In [1]: import numpy as np

In [2]: np.set_printoptions(precision=3, suppress=True, linewidth=160, sign=" ")

In [3]: rd = lambda a: np.round(a, 3) + 0

In [4]: data = np.loadtxt("w.csv", delimiter=",")

In [5]: print(data)
[[-0.6    0.2   -0.3    1.734]
 [-0.5    1.1    0.1    1.454]
 [ 1.7    1.9    1.5   -4.586]
 [-0.5    0.2    0.3    1.234]
 [-0.6   -0.8    0.2    2.029]
 [-0.7   -0.6   -0.6    1.506]
 [ 0.3    0.7   -0.1   -1.013]
 [ 0.5    0.3    0.1   -1.601]
 [-0.4   -0.3   -0.1    1.079]
 [-1.6   -0.6   -0.5    4.655]
 [-0.6    1.    -0.7    1.77 ]
 [ 0.6    0.6   -1.1   -1.147]
 [ 2.1    0.8   -1.3   -6.289]
 [-0.9    1.6   -0.4    2.992]
 [-1.    -0.5    0.9    3.12 ]]

In [6]: gram = data.T @ data

In [7]: print(rd(np.linalg.svd(data, compute_uv=False) ** 2))
[ 139.416    9.991    7.482    0.1  ]

In [8]: print(rd(np.trace(gram)), rd((data ** 2).sum()))
156.989 156.989

In [9]: print(rd(np.linalg.eigvalsh(gram)[::-1]))
[ 139.416    9.991    7.482    0.1  ]

In [10]: cent = np.array([[2, 3, 3, -1, -1], [-1, -2, -3, 1, 1]])

In [11]: W0 = np.repeat(cent, 21 // 2, axis=0)

In [12]: rng = np.random.default_rng(2862)

In [13]: W0 = W0 + 0.02 * rng.normal(size=W0.shape)

In [14]: print(rd(W0))
[[ 2.031  3.025  2.977 -0.988 -0.954]
 [ 2.039  2.985  3.03  -1.015 -1.006]
 [ 1.952  2.961  3.035 -1.    -1.018]
 [ 1.991  3.015  3.019 -1.015 -1.009]
 [ 1.973  2.968  3.017 -0.996 -0.973]
 [ 1.994  2.985  3.004 -1.009 -1.015]
 [ 1.992  2.995  3.023 -0.99  -1.014]
 [ 1.983  3.004  3.008 -0.984 -1.005]
 [ 2.01   3.009  2.996 -1.016 -1.02 ]
 [ 1.958  3.003  3.007 -1.019 -1.01 ]
 [-0.98  -2.001 -2.968  0.996  0.981]
 [-0.984 -1.995 -2.971  0.988  1.03 ]
 [-0.973 -1.977 -3.018  0.971  1.034]
 [-0.982 -2.004 -2.998  0.995  1.014]
 [-0.995 -1.995 -2.995  0.973  1.   ]
 [-0.99  -2.    -2.996  0.993  1.022]
 [-0.96  -2.019 -2.989  0.994  1.004]
 [-0.959 -2.002 -3.011  1.01   0.993]
 [-0.979 -1.947 -2.983  0.983  1.02 ]
 [-0.97  -1.991 -3.008  1.007  0.998]]

In [15]: P = W0 @ np.linalg.solve(W0.T @ W0, W0.T)

In [16]: print(np.allclose(P @ P, P))
True

In [17]: print(rd(np.linalg.eigvalsh(P)))
[ 0.  0.  0.  0.  0.  0.  0.  0.  0.  0.  0.  0.  0.  0.  0.  1.  1.  1.  1.  1.]

In [18]: arr = np.array([[0, 0, 0, 0, 0, 0, 0],
    ...:     [0, 0, 0, 0, 0, 0, 0],
    ...:     [3, 0, 0, 0, 0, 0, 0],
    ...:     [0, 0, 0, 0, 0, 3, 0],
    ...:     [0, 0, 0, 0, 1, 0, 0],
    ...:     [0, 0, -1, 0, 0, 0, 0],
    ...:     [0, 0, 0, -2, 0, 0, 0]])

In [19]: print(arr)
[[ 0  0  0  0  0  0  0]
 [ 0  0  0  0  0  0  0]
 [ 3  0  0  0  0  0  0]
 [ 0  0  0  0  0  3  0]
 [ 0  0  0  0  1  0  0]
 [ 0  0 -1  0  0  0  0]
 [ 0  0  0 -2  0  0  0]]

In [20]: Q, r_ = np.linalg.qr(data)

In [21]: print(rd(Q @ r_))
[[-0.6    0.2   -0.3    1.734]
 [-0.5    1.1    0.1    1.454]
 [ 1.7    1.9    1.5   -4.586]
 [-0.5    0.2    0.3    1.234]
 [-0.6   -0.8    0.2    2.029]
 [-0.7   -0.6   -0.6    1.506]
 [ 0.3    0.7   -0.1   -1.013]
 [ 0.5    0.3    0.1   -1.601]
 [-0.4   -0.3   -0.1    1.079]
 [-1.6   -0.6   -0.5    4.655]
 [-0.6    1.    -0.7    1.77 ]
 [ 0.6    0.6   -1.1   -1.147]
 [ 2.1    0.8   -1.3   -6.289]
 [-0.9    1.6   -0.4    2.992]
 [-1.    -0.5    0.9    3.12 ]]

In [22]: print(Q.shape, r_.shape)
(15, 4) (4, 4)

In [23]: print(arr[:, 6] @ arr[:, 1])
0

In [24]: print(arr @ arr.T)
[[ 0  0  0  0  0  0  0]
 [ 0  0  0  0  0  0  0]
 [ 0  0  9  0  0  0  0]
 [ 0  0  0  9  0  0  0]
 [ 0  0  0  0  1  0  0]
 [ 0  0  0  0  0  1  0]
 [ 0  0  0  0  0  0  4]]

In [25]: print(rd(np.linalg.svd(arr, compute_uv=False)))
[ 3.  3.  2.  1.  1.  0.  0.]

In [26]: print(rd(np.linalg.pinv(arr)))
[[ 0.     0.     0.333  0.     0.     0.     0.   ]
 [ 0.     0.     0.     0.     0.     0.     0.   ]
 [ 0.     0.     0.     0.     0.    -1.     0.   ]
 [ 0.     0.     0.     0.     0.     0.    -0.5  ]
 [ 0.     0.     0.     0.     1.     0.     0.   ]
 [ 0.     0.     0.     0.333  0.     0.     0.   ]
 [ 0.     0.     0.     0.     0.     0.     0.   ]]

In [27]: print(rd(np.linalg.norm(arr, axis=0)))
[ 3.  0.  1.  2.  1.  3.  0.]

In [28]: F = np.array([[-5, 2, -5, -5], [2, -5, 2, -5], [-5, 2, -5, 2], [-5, -5, 2, -5]])

In [29]: P = np.triu(np.array([[0, 1, 2, -1], [-1, 1, -1, 1], [-1, 2, 1, 0], [-1, 0, 2, -1]]), 1) + np.eye(4)

In [30]: other = P @ F @ np.linalg.inv(P)

In [31]: print(P @ F - F @ P)
[[-3.  9.  2. -3.]
 [ 0. -9. -2.  0.]
 [ 0.  5. 12. -7.]
 [ 0.  5.  5.  0.]]

In [32]: w1 = np.array([[-4, 4, -4, -1, -3],
    ...:     [-1, 2, 3, 1, -3],
    ...:     [5, 1, 0, -3, 2],
    ...:     [-4, -4, -4, -3, -1]])

In [33]: coef = np.array([-4, 0, 2, -4, 3])

In [34]: H = np.maximum(F @ w1 + coef, 0)

In [35]: print(np.linalg.matrix_rank(H))
4

In [36]: print((H > 0).mean(axis=0))
[ 0.75  0.25  0.75  0.75  0.75]

In [37]: cent = np.array([[0, -2, -3], [3, 0, 1], [0, -3, 3], [-2, -1, -1], [-2, -2, 0]])

In [38]: print(w1 @ cent)
[[ 20  27   5]
 [ 10  -2  13]
 [  5 -11 -11]
 [ -4  25  -1]]

In [39]: print(np.allclose(F @ F.T, F.T @ F))
True

In [40]: print(rd(np.sort(np.abs(np.linalg.eigvals(F)))))
[  1.89    4.326  11.11   11.326]

In [41]: print(np.allclose(F, F.T))
True

In [42]: print(np.trace(F))
-20

In [43]: print((F - F.T) / 2)
[[ 0.  0.  0.  0.]
 [ 0.  0.  0.  0.]
 [ 0.  0.  0.  0.]
 [ 0.  0.  0.  0.]]

In [44]: print(F @ F)
[[ 79  -5  44  30]
 [ -5  58 -40  44]
 [ 44 -40  58  -5]
 [ 30  44  -5  79]]

In [45]: mat = np.loadtxt("run6.csv", delimiter=",")

In [46]: print(rd(mat))
[[ 0.542 -0.081 -0.458 -0.081  0.404  0.242  0.511]
 [-0.081  0.986 -0.081 -0.014  0.071  0.043  0.09 ]
 [-0.458 -0.081  0.542 -0.081  0.404  0.242  0.511]
 [-0.081 -0.014 -0.081  0.986  0.071  0.043  0.09 ]
 [ 0.404  0.071  0.404  0.071  0.644 -0.214 -0.451]
 [ 0.242  0.043  0.242  0.043 -0.214  0.872 -0.271]
 [ 0.511  0.09   0.511  0.09  -0.451 -0.271  0.428]]

In [47]: # equal to its transpose

In [48]: vec = np.array([0, -1, 0, -1, -2, 0, -1])

In [49]: print(rd(np.linalg.det(mat)))
-1.0

In [50]: print(rd(mat.T @ (mat @ vec)))
[ 0. -1.  0. -1. -2.  0. -1.]

In [51]: print(rd(np.linalg.inv(mat)))
[[ 0.542 -0.081 -0.458 -0.081  0.404  0.242  0.511]
 [-0.081  0.986 -0.081 -0.014  0.071  0.043  0.09 ]
 [-0.458 -0.081  0.542 -0.081  0.404  0.242  0.511]
 [-0.081 -0.014 -0.081  0.986  0.071  0.043  0.09 ]
 [ 0.404  0.071  0.404  0.071  0.644 -0.214 -0.451]
 [ 0.242  0.043  0.242  0.043 -0.214  0.872 -0.271]
 [ 0.511  0.09   0.511  0.09  -0.451 -0.271  0.428]]

In [52]: def softmax(z):
    ...:     e = np.exp(z - z.max(axis=-1, keepdims=True))
    ...:     return e / e.sum(axis=-1, keepdims=True)
    ...: 

In [53]: print(rd(softmax(mat[5])))
[ 0.148  0.121  0.148  0.121  0.094  0.278  0.089]

In [54]: print(rd(softmax(mat).sum(axis=1)))
[ 1.  1.  1.  1.  1.  1.  1.]

In [55]: print(rd(softmax(mat[5] + 5)))
[ 0.148  0.121  0.148  0.121  0.094  0.278  0.089]

In [56]: att = mat @ mat.T / np.sqrt(7)

In [57]: print(softmax(att).round(6).argmax(axis=1))
[ 0  1  2  3  4  5  6]

In [58]: A = np.loadtxt("m.csv", delimiter=",")

In [59]: print(A)
[[ 1.  0.  0.]
 [ 0.  0.  1.]
 [ 0.  1.  0.]]

In [60]: print(np.einsum("ii->", A))
1.0

In [61]: print(np.einsum("ij,ji->", A, A))
3.0

In [62]: print(rd(np.linalg.eigvals(A).sum().real))
1.0
